$ ipython --no-banner

In [1]: import numpy as np

In [2]: from numpy import linalg as LA

In [3]: np.set_printoptions(precision=3, suppress=True, linewidth=160)

In [4]: m1 = np.load("a.npy")

In [5]: m1
Out[5]: 
array([[-60,   0,  -1,   1,  -1,  -1],
       [  1,  58,   0,   0,   0,  -2],
       [ -2,  -1, -60,  -2,   0,  -1],
       [  0,  -1,  -1, -59,   0,   1],
       [ -1,  -1,   0,   0, -21,   2],
       [  0,  -1,   1,  -1,   0,  59]])

In [6]: other = m1[0, 0] * m1[1:] - np.outer(m1[1:, 0], m1[0])

In [7]: other
Out[7]: 
array([[    0, -3480,     1,    -1,     1,   121],
       [    0,    60,  3598,   122,    -2,    58],
       [    0,    60,    60,  3540,     0,   -60],
       [    0,    60,    -1,     1,  1259,  -121],
       [    0,    60,   -60,    60,     0, -3540]])

In [8]: LA.matrix_rank(other), LA.matrix_rank(m1)
Out[8]: (np.int64(5), np.int64(6))

In [9]: M = np.array([[1.0, -0.4, 0.4, 1.4],
   ...:     [-1.3, 0.9, -1.0, -1.0],
   ...:     [1.0, -0.9, 0.4, 0.9],
   ...:     [1.7, 1.7, 1.7, 1.8],
   ...:     [-0.3, -0.7, 2.1, 2.4]])

In [10]: rng = np.random.default_rng(692844)

In [11]: M[0] = M[1] + 0.3 * rng.normal(size=4)

In [12]: M
Out[12]: 
array([[-1.925,  0.653, -1.   , -0.853],
       [-1.3  ,  0.9  , -1.   , -1.   ],
       [ 1.   , -0.9  ,  0.4  ,  0.9  ],
       [ 1.7  ,  1.7  ,  1.7  ,  1.8  ],
       [-0.3  , -0.7  ,  2.1  ,  2.4  ]])

In [13]: U, sigma, VT = LA.svd(M, full_matrices=False)

In [14]: np.abs(VT[0])
Out[14]: array([0.469, 0.049, 0.594, 0.652])

In [15]: np.allclose(U * sigma @ VT, M)
Out[15]: True

In [16]: round(np.sqrt((sigma ** 2).sum()), 3), np.round(LA.norm(M), 3)
Out[16]: (np.float64(5.983), np.float64(5.983))

In [17]: U.shape, sigma.shape, VT.shape
Out[17]: ((5, 4), (4,), (4, 4))

In [18]: sigma
Out[18]: array([5.045, 2.345, 2.175, 0.34 ])

In [19]: sigma / sigma[0]
Out[19]: array([1.   , 0.465, 0.431, 0.067])

In [20]: np.round(U.T @ U, 3) + 0
Out[20]: 
array([[1., 0., 0., 0.],
       [0., 1., 0., 0.],
       [0., 0., 1., 0.],
       [0., 0., 0., 1.]])

In [21]: (sigma > 1e-8).sum()
Out[21]: np.int64(4)

In [22]: x = np.array([0, 0, 1, 0])

In [23]: target = M @ x

In [24]: np.round(LA.solve(M.T @ M, M.T @ target), 3) + 0
Out[24]: array([0., 0., 1., 0.])

In [25]: target
Out[25]: array([-1. , -1. ,  0.4,  1.7,  2.1])

In [26]: np.round(LA.pinv(M) @ M, 3) + 0
Out[26]: 
array([[1., 0., 0., 0.],
       [0., 1., 0., 0.],
       [0., 0., 1., 0.],
       [0., 0., 0., 1.]])

In [27]: np.round(LA.lstsq(M, target)[0], 3) + 0
Out[27]: array([0., 0., 1., 0.])

In [28]: target = target + 0.3 * rng.normal(size=5)

In [29]: target
Out[29]: array([-0.58 , -1.361,  0.19 ,  1.696,  1.567])

In [30]: beta, *_ = LA.lstsq(M, target)

In [31]: np.round(M.T @ (target - M @ beta), 3) + 0
Out[31]: array([0., 0., 0., 0.])

In [32]: beta.round()
Out[32]: array([ 0.,  0.,  1., -0.])

In [33]: [round(float(LA.norm(LA.solve(M.T @ M + lam * np.eye(4), M.T @ target))), 2) for lam in (0, 1, 10, 100)]
Out[33]: [1.04, 0.54, 0.38, 0.11]

In [34]: basis = 5 * np.array([[0.0, 2.1, 0.1, -1.4], [-1.0, -0.4, -0.1, -1.2]])

In [35]: z = rng.integers(0, 2, 24)

In [36]: K = basis[z] + rng.normal(size=(24, 4))

In [37]: K
Out[37]: 
array([[-4.259, -2.085, -0.837, -6.536],
       [ 0.319, 10.862,  0.488, -6.548],
       [ 0.192, 11.341,  0.046, -7.597],
       [-4.57 , -4.253,  0.435, -7.024],
       [-4.172, -2.514, -1.242, -6.221],
       [-5.065, -3.207, -2.858, -5.673],
       [ 1.145,  9.378,  1.655, -6.41 ],
       [-2.488,  8.835,  0.298, -7.663],
       [-6.243, -1.608, -0.26 , -5.842],
       [-6.322, -1.01 , -0.918, -4.69 ],
       [-5.255, -2.835, -1.482, -7.559],
       [-1.142, 11.101,  2.096, -7.377],
       [-0.289,  9.587,  0.702, -6.74 ],
       [ 1.036, 10.424,  0.142, -6.393],
       [-5.454, -2.911,  0.408, -5.552],
       [-3.718, -1.865, -0.159, -4.482],
       [-4.817, -2.278, -0.457, -4.73 ],
       [-0.808, 10.973, -1.368, -6.63 ],
       [-0.162, 10.958,  2.402, -7.253],
       [-1.585, 11.098, -0.407, -7.617],
       [-4.114, -2.267,  0.761, -4.851],
       [-0.267,  9.662,  0.587, -6.474],
       [-4.79 , -2.632,  1.635, -5.077],
       [-1.572,  9.431,  2.061, -7.29 ]])

In [38]: Q, R = LA.qr(K)

In [39]: Q @ R
Out[39]: 
array([[-4.259, -2.085, -0.837, -6.536],
       [ 0.319, 10.862,  0.488, -6.548],
       [ 0.192, 11.341,  0.046, -7.597],
       [-4.57 , -4.253,  0.435, -7.024],
       [-4.172, -2.514, -1.242, -6.221],
       [-5.065, -3.207, -2.858, -5.673],
       [ 1.145,  9.378,  1.655, -6.41 ],
       [-2.488,  8.835,  0.298, -7.663],
       [-6.243, -1.608, -0.26 , -5.842],
       [-6.322, -1.01 , -0.918, -4.69 ],
       [-5.255, -2.835, -1.482, -7.559],
       [-1.142, 11.101,  2.096, -7.377],
       [-0.289,  9.587,  0.702, -6.74 ],
       [ 1.036, 10.424,  0.142, -6.393],
       [-5.454, -2.911,  0.408, -5.552],
       [-3.718, -1.865, -0.159, -4.482],
       [-4.817, -2.278, -0.457, -4.73 ],
       [-0.808, 10.973, -1.368, -6.63 ],
       [-0.162, 10.958,  2.402, -7.253],
       [-1.585, 11.098, -0.407, -7.617],
       [-4.114, -2.267,  0.761, -4.851],
       [-0.267,  9.662,  0.587, -6.474],
       [-4.79 , -2.632,  1.635, -5.077],
       [-1.572,  9.431,  2.061, -7.29 ]])

In [40]: np.abs(np.diag(R))
Out[40]: array([17.639, 36.583,  5.441,  7.295])

In [41]: Q.shape, R.shape
Out[41]: ((24, 4), (4, 4))

In [42]: np.allclose(R.T @ R, K.T @ K)
Out[42]: True

In [43]: R
Out[43]: 
array([[ 17.639,   4.886,   1.298,  21.442],
       [  0.   , -36.583,  -2.539,  21.828],
       [  0.   ,   0.   ,   5.441,  -0.374],
       [  0.   ,   0.   ,   0.   ,   7.295]])

In [44]: f, g = M[1], M[0]

In [45]: np.round(f @ g, 3)
Out[45]: np.float64(4.943)

In [46]: p = (f @ g) / (f @ f) * f

In [47]: round((g - p) @ f, 3)
Out[47]: np.float64(-0.0)

In [48]: np.outer(f, g)
Out[48]: 
array([[ 2.503, -0.849,  1.3  ,  1.109],
       [-1.733,  0.588, -0.9  , -0.768],
       [ 1.925, -0.653,  1.   ,  0.853],
       [ 1.925, -0.653,  1.   ,  0.853]])

In [49]: p
Out[49]: array([-1.428,  0.989, -1.098, -1.098])

In [50]: LA.matrix_rank(np.outer(f, g))
Out[50]: np.int64(1)

In [51]: basis = K[[22, 18]].astype(float)

In [52]: for _ in range(3):
    ...:     z = LA.norm(K[:, None] - basis, axis=-1).argmin(axis=1)
    ...:     basis = np.array([K[z == j].mean(axis=0) for j in range(2)])
    ...: 

In [53]: z
Out[53]: array([0, 1, 1, 0, 0, 0, 1, 1, 0, 0, 0, 1, 1, 1, 0, 0, 0, 1, 1, 1, 0, 1, 0, 1])

In [54]: np.bincount(z)
Out[54]: array([12, 12])

In [55]: np.abs(basis[1] - basis[0]).argmax()
Out[55]: np.int64(1)

In [56]: Q, V = LA.qr(m1[:, :1])[0], LA.qr(m1[:, 1:])[0]

In [57]: sigma = LA.svd(Q.T @ V, compute_uv=False)

In [58]: sigma
Out[58]: array([0.086])

In [59]: E = np.arange(36).reshape(6, 6) + 2

In [60]: E
Out[60]: 
array([[ 2,  3,  4,  5,  6,  7],
       [ 8,  9, 10, 11, 12, 13],
       [14, 15, 16, 17, 18, 19],
       [20, 21, 22, 23, 24, 25],
       [26, 27, 28, 29, 30, 31],
       [32, 33, 34, 35, 36, 37]])

In [61]: (E + E.T) / 2
Out[61]: 
array([[ 2. ,  5.5,  9. , 12.5, 16. , 19.5],
       [ 5.5,  9. , 12.5, 16. , 19.5, 23. ],
       [ 9. , 12.5, 16. , 19.5, 23. , 26.5],
       [12.5, 16. , 19.5, 23. , 26.5, 30. ],
       [16. , 19.5, 23. , 26.5, 30. , 33.5],
       [19.5, 23. , 26.5, 30. , 33.5, 37. ]])

In [62]: round(float(LA.det(E)), 3)
Out[62]: -0.0

In [63]: (E - E.T) / 2
Out[63]: 
array([[  0. ,  -2.5,  -5. ,  -7.5, -10. , -12.5],
       [  2.5,   0. ,  -2.5,  -5. ,  -7.5, -10. ],
       [  5. ,   2.5,   0. ,  -2.5,  -5. ,  -7.5],
       [  7.5,   5. ,   2.5,   0. ,  -2.5,  -5. ],
       [ 10. ,   7.5,   5. ,   2.5,   0. ,  -2.5],
       [ 12.5,  10. ,   7.5,   5. ,   2.5,   0. ]])
